% python3 -q
>>> import numpy as np
>>> np.set_printoptions(precision=3, suppress=True, linewidth=140)
>>> def tidy(a):
...     return np.round(a, 3) + 0
... 
>>> rng = np.random.default_rng(463595)
>>> idx = rng.integers(0, 2, 4)
>>> data = (idx[:, None] == idx) * -1 + np.eye(4)
>>> data
array([[ 0.,  0.,  0.,  0.],
       [ 0.,  0., -1., -1.],
       [ 0., -1.,  0., -1.],
       [ 0., -1., -1.,  0.]])
>>> [round(float(np.linalg.det(data[:i, :i])), 2) + 0 for i in range(1, 5)]
[0.0, 0.0, 0.0, 0.0]
>>> A = np.loadtxt("w.csv", delimiter=",")
>>> A
array([[1.   , 0.7  , 0.49 , 0.343, 0.24 , 0.168],
       [0.7  , 1.   , 0.7  , 0.49 , 0.343, 0.24 ],
       [0.49 , 0.7  , 1.   , 0.7  , 0.49 , 0.343],
       [0.343, 0.49 , 0.7  , 1.   , 0.7  , 0.49 ],
       [0.24 , 0.343, 0.49 , 0.7  , 1.   , 0.7  ],
       [0.168, 0.24 , 0.343, 0.49 , 0.7  , 1.   ]])
>>> r0 = np.array([-3, 2, -2, -1, 3, -3])
>>> Y = A + np.outer(r0, np.eye(6)[2])
>>> np.linalg.matrix_rank(Y - A)
np.int64(1)
>>> tidy(Y)
array([[ 1.   ,  0.7  , -2.51 ,  0.343,  0.24 ,  0.168],
       [ 0.7  ,  1.   ,  2.7  ,  0.49 ,  0.343,  0.24 ],
       [ 0.49 ,  0.7  , -1.   ,  0.7  ,  0.49 ,  0.343],
       [ 0.343,  0.49 , -0.3  ,  1.   ,  0.7  ,  0.49 ],
       [ 0.24 ,  0.343,  3.49 ,  0.7  ,  1.   ,  0.7  ],
       [ 0.168,  0.24 , -2.657,  0.49 ,  0.7  ,  1.   ]])
>>> x0 = np.ones(6)
>>> for _ in range(6):
...     x0 = A @ x0
...     x0 /= np.linalg.norm(x0)
...     print(round(x0 @ A @ x0, 3))
... 
3.416
3.417
3.417
3.417
3.417
3.417
>>> tidy(x0)
array([0.343, 0.417, 0.456, 0.456, 0.417, 0.343])
>>> W1 = np.array([[1, 0, 1, 1, 3],
...     [1, 1, 0, 3, 2],
...     [2, 0, 3, 0, 3],
...     [3, 1, 1, 1, 3],
...     [2, 1, 0, 0, 1],
...     [3, 2, 2, 2, 0]])
>>> coef = np.array([-2, 0, 1, -1, 0])
>>> hid = np.maximum(A @ W1 + coef, 0)
>>> (hid > 0).astype(int)
array([[1, 1, 1, 1, 1],
       [1, 1, 1, 1, 1],
       [1, 1, 1, 1, 1],
       [1, 1, 1, 1, 1],
       [1, 1, 1, 1, 1],
       [1, 1, 1, 1, 1]])
>>> np.linalg.matrix_rank(hid)
np.int64(5)
>>> Z = np.array([[1, 2], [-2, 2], [-2, 0], [-1, 2], [1, 1]])
>>> W1 @ Z
array([[ 1,  7],
       [-2, 12],
       [-1,  7],
       [ 1, 13],
       [ 1,  7],
       [-7, 14]])
>>> tidy(hid @ Z)
array([[-4.483, 21.321],
       [-5.847, 27.931],
       [-6.121, 30.162],
       [-6.067, 31.941],
       [-7.136, 29.126],
       [-9.465, 25.727]])
>>> evals, vecs = np.linalg.eigh(A)
>>> evals.sum(), np.trace(A)
(np.float64(6.0), np.float64(6.0))
>>> tidy(vecs @ np.diag(evals) @ vecs.T)
array([[1.   , 0.7  , 0.49 , 0.343, 0.24 , 0.168],
       [0.7  , 1.   , 0.7  , 0.49 , 0.343, 0.24 ],
       [0.49 , 0.7  , 1.   , 0.7  , 0.49 , 0.343],
       [0.343, 0.49 , 0.7  , 1.   , 0.7  , 0.49 ],
       [0.24 , 0.343, 0.49 , 0.7  , 1.   , 0.7  ],
       [0.168, 0.24 , 0.343, 0.49 , 0.7  , 1.   ]])
>>> tidy(np.linalg.eigvalsh(A + -3 * np.eye(6)))
array([-2.812, -2.771, -2.675, -2.434, -1.724,  0.417])
>>> np.unique(evals.round(6) + 0, return_counts=True)[1]
array([1, 1, 1, 1, 1, 1])
>>> np.abs(vecs[:, -1]).round(6).argmax()
np.int64(2)
>>> tidy(np.linalg.svd(A, compute_uv=False))
array([3.417, 1.276, 0.566, 0.325, 0.229, 0.188])
>>> tidy(vecs.T @ A @ vecs)
array([[0.188, 0.   , 0.   , 0.   , 0.   , 0.   ],
       [0.   , 0.229, 0.   , 0.   , 0.   , 0.   ],
       [0.   , 0.   , 0.325, 0.   , 0.   , 0.   ],
       [0.   , 0.   , 0.   , 0.566, 0.   , 0.   ],
       [0.   , 0.   , 0.   , 0.   , 1.276, 0.   ],
       [0.   , 0.   , 0.   , 0.   , 0.   , 3.417]])
>>> Y = A / np.sqrt((A ** 2).mean(axis=1, keepdims=True))
>>> tidy(Y[2])
array([0.748, 1.068, 1.526, 1.068, 0.748, 0.523])
>>> arr = rng.normal(size=(14, 6))
>>> arr = 5 * arr / np.linalg.norm(arr, axis=1, keepdims=True)
>>> tidy(arr)
array([[-0.858,  3.201,  1.097, -0.853,  0.642, -3.417],
       [-1.467, -1.397,  3.303,  0.374,  2.145,  2.291],
       [ 0.399,  2.237, -3.407, -0.758,  2.648,  0.802],
       [ 0.782, -0.037,  2.165, -1.553,  1.698,  3.795],
       [-3.018,  0.769, -0.107, -0.728,  3.491, -1.603],
       [-1.357,  1.855,  3.204, -0.663, -1.024, -2.822],
       [ 0.237,  2.719,  0.851, -1.128,  1.559, -3.622],
       [ 1.648,  3.485, -1.105,  2.574,  0.188,  1.502],
       [-2.386,  1.184, -0.042, -2.774,  2.645,  1.793],
       [ 3.471,  1.488, -3.018,  0.229,  0.961, -0.807],
       [ 1.589, -0.649, -4.236,  0.832,  1.644,  0.846],
       [-1.123, -1.367,  0.032, -2.733, -2.64 ,  2.726],
       [-0.698, -1.897,  3.31 ,  0.027,  2.259,  2.202],
       [-0.648, -0.385, -1.84 ,  1.93 , -0.014,  4.162]])
>>> Y = np.array([[1, 0], [-1, -1], [-2, 2], [2, -2], [0, -1], [2, -1]])
>>> tidy(np.einsum("ij->j", arr))
array([-3.431, 11.207,  0.206, -5.223, 16.204,  7.848])
>>> tidy(np.einsum("ij,ij->i", arr, arr))
array([25., 25., 25., 25., 25., 25., 25., 25., 25., 25., 25., 25., 25., 25.])
>>> Z = arr[[6, 9]].astype(float)
>>> for _ in range(7):
...     idx = np.linalg.norm(arr[:, None] - Z, axis=-1).argmin(axis=1)
...     Z = np.array([arr[idx == j].mean(axis=0) for j in range(2)])
... 
>>> idx
array([0, 0, 1, 1, 0, 0, 0, 1, 0, 1, 1, 1, 0, 1])
>>> np.abs(Z[1] - Z[0]).argmax()
np.int64(2)
>>> cen = (arr - arr.mean(axis=0)) / arr.std(axis=0)
>>> tidy(cen.std(axis=0))
array([1., 1., 1., 1., 1., 1.])
>>> np.argwhere(np.abs(cen) > 2)
array([[ 9,  0],
       [11,  4]])
>>> coef = np.linalg.lstsq(np.delete(cen, 3, axis=1), cen[:, 3])[0]
>>> np.abs(coef).argmax()
np.int64(0)
>>> tidy(coef)
array([ 0.392,  0.121, -0.032,  0.059,  0.208])
